>>> import numpy as np
>>> from numpy import linalg as LA
>>> np.set_printoptions(suppress=True, linewidth=140)
>>> J = np.loadtxt("out2.csv", delimiter=",")
>>> J.round(2)
array([[ 0.74,  0.15,  0.19, -0.21,  0.23, -0.2 ],
       [ 0.15,  0.32,  0.35, -0.03, -0.22,  0.15],
       [ 0.19,  0.35,  0.49,  0.2 , -0.04,  0.22],
       [-0.21, -0.03,  0.2 ,  0.61,  0.34,  0.2 ],
       [ 0.23, -0.22, -0.04,  0.34,  0.62, -0.14],
       [-0.2 ,  0.15,  0.22,  0.2 , -0.14,  0.22]])
>>> round(np.abs(J).max(), 2)
np.float64(0.74)
>>> np.count_nonzero(J)
np.int64(36)
>>> J[:, 6]
Traceback (most recent call last):
  File "<python-input-7>", line 1, in <module>
    J[:, 6]
    ~^^^^^^
IndexError: index 6 is out of bounds for axis 1 with size 6
>>> x = np.array([2, 1, 0, 2, -1, 1])
>>> np.round(J @ np.eye(6)[5], 2)
array([-0.2 ,  0.15,  0.22,  0.2 , -0.14,  0.22])
>>> (J @ x).argmax()
np.int64(2)
>>> np.round((J * x).sum(axis=1), 2)
array([0.78, 0.93, 1.4 , 0.64, 0.15, 0.51])
>>> np.round(J @ (2 * x), 2)
array([1.56, 1.86, 2.8 , 1.28, 0.3 , 1.01])
>>> np.sign((J @ x).round(6))
array([1., 1., 1., 1., 1., 1.])
>>> w, evecs = LA.eigh(J)
>>> x = np.array([4, 0, 5, 4, 1, 1])
>>> round(float(x @ J @ x), 2)
49.89
>>> round(np.abs(J).sum(axis=1).max(), 2), round(float(np.abs(w).max()), 2)
(np.float64(1.71), 1.0)
>>> arr = np.array([[-1.0, 1.0, 0.0, 0.0, 0.0, 0.0, 0.0],
...     [0.0, -1.0, 1.0, 0.0, 0.0, 0.0, 0.0],
...     [0.0, 0.0, -1.0, 1.0, 0.0, 0.0, 0.0],
...     [0.0, 0.0, 0.0, -1.0, 1.0, 0.0, 0.0],
...     [0.0, 0.0, 0.0, 0.0, -1.0, 1.0, 0.0],
...     [0.0, 0.0, 0.0, 0.0, 0.0, -1.0, 1.0],
...     [0.0, 0.0, 0.0, 0.0, 0.0, 0.0, -1.0]])
>>> arr
array([[-1.,  1.,  0.,  0.,  0.,  0.,  0.],
       [ 0., -1.,  1.,  0.,  0.,  0.,  0.],
       [ 0.,  0., -1.,  1.,  0.,  0.,  0.],
       [ 0.,  0.,  0., -1.,  1.,  0.,  0.],
       [ 0.,  0.,  0.,  0., -1.,  1.,  0.],
       [ 0.,  0.,  0.,  0.,  0., -1.,  1.],
       [ 0.,  0.,  0.,  0.,  0.,  0., -1.]])
>>> round(float(LA.det(arr)), 2)
-1.0
>>> M2 = arr / LA.norm(arr, axis=1, keepdims=True)
>>> G = M2 @ M2.T
>>> print((G - 2 * np.eye(7)).round(6).argmax(axis=1))
[2 3 0 0 0 0 0]
>>> G.round(2)
array([[ 1.  , -0.5 ,  0.  ,  0.  ,  0.  ,  0.  ,  0.  ],
       [-0.5 ,  1.  , -0.5 ,  0.  ,  0.  ,  0.  ,  0.  ],
       [ 0.  , -0.5 ,  1.  , -0.5 ,  0.  ,  0.  ,  0.  ],
       [ 0.  ,  0.  , -0.5 ,  1.  , -0.5 ,  0.  ,  0.  ],
       [ 0.  ,  0.  ,  0.  , -0.5 ,  1.  , -0.5 ,  0.  ],
       [ 0.  ,  0.  ,  0.  ,  0.  , -0.5 ,  1.  , -0.71],
       [ 0.  ,  0.  ,  0.  ,  0.  ,  0.  , -0.71,  1.  ]])
>>> np.round(LA.norm(M2, axis=1), 2)
array([1., 1., 1., 1., 1., 1., 1.])
>>> np.degrees(np.arccos(np.clip(G[5, 2], -1, 1)))
np.float64(90.0)
>>> rng = np.random.default_rng(7564)
>>> lab = rng.permutation(7)
>>> M2 = arr[:, lab] * rng.choice([-1, 1], 7)
>>> print(M2)
[[-1.  0.  0.  0.  0.  0. -1.]
 [ 0.  0.  1.  0.  0.  0.  1.]
 [ 0.  0. -1.  0.  1.  0. -0.]
 [ 0.  0.  0.  1. -1.  0. -0.]
 [ 0.  1.  0. -1.  0.  0. -0.]
 [ 0. -1.  0.  0.  0.  1. -0.]
 [ 0.  0.  0.  0.  0. -1. -0.]]
>>> Uu, _, Vh = LA.svd(arr.T @ M2)
>>> np.round(LA.lstsq(arr, M2)[0], 2) + 0
array([[ 1.,  0.,  0.,  0.,  0.,  0.,  0.],
       [ 0.,  0.,  0.,  0.,  0.,  0., -1.],
       [ 0.,  0.,  1.,  0.,  0.,  0.,  0.],
       [ 0.,  0.,  0.,  0.,  1.,  0.,  0.],
       [ 0.,  0.,  0.,  1.,  0.,  0.,  0.],
       [ 0.,  1.,  0.,  0.,  0.,  0.,  0.],
       [ 0.,  0.,  0.,  0.,  0.,  1.,  0.]])
>>> th = np.radians(120)
>>> r_ = np.eye(7)
>>> r_[0, 0] = r_[4, 4] = np.cos(th)
>>> r_[0, 4], r_[4, 0] = -np.sin(th), np.sin(th)
>>> r_.round(2)
array([[-0.5 ,  0.  ,  0.  ,  0.  , -0.87,  0.  ,  0.  ],
       [ 0.  ,  1.  ,  0.  ,  0.  ,  0.  ,  0.  ,  0.  ],
       [ 0.  ,  0.  ,  1.  ,  0.  ,  0.  ,  0.  ,  0.  ],
       [ 0.  ,  0.  ,  0.  ,  1.  ,  0.  ,  0.  ,  0.  ],
       [ 0.87,  0.  ,  0.  ,  0.  , -0.5 ,  0.  ,  0.  ],
       [ 0.  ,  0.  ,  0.  ,  0.  ,  0.  ,  1.  ,  0.  ],
       [ 0.  ,  0.  ,  0.  ,  0.  ,  0.  ,  0.  ,  1.  ]])
>>> M2 = arr @ r_.T
>>> np.round(np.abs(M2 - arr).max(axis=0), 2)
array([1.5, 0. , 0. , 0. , 1.5, 0. , 0. ])
>>> print(np.allclose(arr @ arr.T, M2 @ M2.T))
True
>>> M2.round(2)
array([[ 0.5 ,  1.  ,  0.  ,  0.  , -0.87,  0.  ,  0.  ],
       [ 0.  , -1.  ,  1.  ,  0.  ,  0.  ,  0.  ,  0.  ],
       [ 0.  ,  0.  , -1.  ,  1.  ,  0.  ,  0.  ,  0.  ],
       [-0.87,  0.  ,  0.  , -1.  , -0.5 ,  0.  ,  0.  ],
       [ 0.87,  0.  ,  0.  ,  0.  ,  0.5 ,  1.  ,  0.  ],
       [ 0.  ,  0.  ,  0.  ,  0.  ,  0.  , -1.  ,  1.  ],
       [ 0.  ,  0.  ,  0.  ,  0.  ,  0.  ,  0.  , -1.  ]])
>>> np.round(LA.svd(arr, compute_uv=False), 2), np.round(LA.svd(M2, compute_uv=False), 2)
(array([1.96, 1.83, 1.62, 1.34, 1.  , 0.62, 0.21]), array([1.96, 1.83, 1.62, 1.34, 1.  , 0.62, 0.21]))
>>> x = np.array([-5, 3, -3, 3, -3, 5, 5])
>>> print(np.sign((arr @ x).round(6)))
[ 1. -1.  1. -1.  1.  0. -1.]
>>> arr @ np.ones(7)
array([ 0.,  0.,  0.,  0.,  0.,  0., -1.])
>>> K = np.loadtxt("dump.csv", delimiter=",")
>>> K
array([[-13.34,  -2.55, -26.67, -11.71,   0.41,  -9.1 ,  -7.78,  24.6 ],
       [-13.8 ,  -3.58, -26.43, -11.63,  -1.02,  -8.74,  -6.78,  23.3 ],
       [-15.18,  -3.13, -26.91, -12.11,   1.48,  -7.44,  -5.79,  24.99],
       [-15.91,  -2.9 , -27.73, -10.36,   0.41,  -9.49,  -4.13,  23.05],
       [-15.45,  -1.92, -25.59, -13.08,   0.44,  -8.27,  -6.42,  24.99],
       [-15.25,  -1.75, -26.44, -10.9 ,   0.23,  -7.42,  -4.57,  23.36],
       [-14.95,  -2.35, -25.95, -11.15,  -0.42,  -8.99,  -5.95,  24.69],
       [-15.13,  -2.53, -26.9 , -10.75,   0.78,  -9.31,  -5.95,  23.5 ],
       [-13.53,  -2.43, -27.23, -12.26,   0.16,  -7.25,  -5.03,  24.12],
       [-15.39,  -3.46, -25.37, -12.68,   0.33,  -8.5 ,  -4.49,  23.45],
       [-14.12,  -2.79, -25.67, -10.46,  -0.76,  -9.03,  -5.78,  22.9 ],
       [-14.62,  -1.69, -25.27, -11.28,  -0.27,  -7.11,  -5.92,  24.07],
       [-15.33,  -3.86, -27.55, -12.42,   1.29,  -9.96,  -6.73,  22.37],
       [-12.81,  -2.29, -25.37, -12.83,  -2.64,  -8.58,  -5.03,  24.29],
       [-15.01,  -1.51, -27.63, -11.39,  -0.11,  -8.63,  -5.53,  23.28],
       [-14.69,  -2.88, -28.26, -10.56,   0.09,  -9.31,  -7.56,  23.33],
       [-14.01,  -0.28, -27.33, -12.97,   1.12,  -8.72,  -5.41,  23.17],
       [-14.33,  -4.41, -29.02, -13.51,   2.16, -10.28,  -4.79,  24.02],
       [-15.53,  -2.37, -26.56, -11.8 ,   0.47,  -9.35,  -5.58,  23.04],
       [-14.72,  -2.07, -26.66, -11.99,   0.04,  -9.51,  -7.65,  22.88],
       [-15.44,  -2.7 , -25.67, -12.13,   0.51,  -9.33,  -5.11,  25.13],
       [-15.8 ,  -2.48, -27.41, -12.96,   1.82,  -8.88,  -7.08,  24.47],
       [-14.94,  -4.15, -27.61, -11.76,   1.36,  -8.93,  -5.62,  23.97],
       [-14.88,  -2.77, -28.56, -10.64,   0.08,  -6.74,  -6.4 ,  23.01]])
>>> proj = K @ LA.solve(K.T @ K, K.T)
>>> np.round(np.diag(proj), 2)
array([0.46, 0.28, 0.32, 0.43, 0.3 , 0.23, 0.21, 0.17, 0.31, 0.37, 0.17, 0.21, 0.39, 0.65, 0.2 , 0.29, 0.64, 0.6 , 0.16, 0.3 , 0.29, 0.26,
       0.21, 0.54])
>>> np.round(np.trace(proj), 2)
np.float64(8.0)
>>> np.allclose(proj @ proj, proj)
True
>>> d = LA.norm(K[:, None] - K[None], axis=-1)
>>> LA.matrix_rank(d ** 2)
np.int64(10)
>>> print(d[:5, :5].round(2))
[[0.   2.49 3.46 5.05 3.25]
 [2.49 0.   3.79 4.23 3.69]
 [3.46 3.79 0.   4.02 2.53]
 [5.05 4.23 4.02 0.   4.86]
 [3.25 3.69 2.53 4.86 0.  ]]
>>> Ac = K - K.mean(axis=0)
>>> Uu, s, Vh = LA.svd(Ac, full_matrices=False)
>>> LA.matrix_rank(Ac)
np.int64(8)
>>> np.round(np.abs(Vh[-1]), 2)
array([0.55, 0.01, 0.4 , 0.3 , 0.64, 0.01, 0.05, 0.18])
>>> (np.sign(Uu[:, 0]) == np.sign(Uu[0, 0])).astype(int)
array([1, 1, 0, 0, 1, 1, 1, 0, 1, 1, 1, 1, 0, 1, 1, 0, 1, 0, 0, 0, 1, 0, 0, 0])
>>> print(np.round(Vh[0] * np.sign(Vh[0, np.abs(Vh[0]).argmax()]), 2))
[-0.24 -0.34 -0.58 -0.12  0.59 -0.33 -0.09 -0.11]
>>> print(np.round(s ** 2 / (s ** 2).sum(), 2))
[0.3  0.18 0.15 0.13 0.1  0.08 0.04 0.02]
>>> s.round(2)
array([6.84, 5.28, 4.93, 4.45, 4.  , 3.66, 2.57, 1.78])
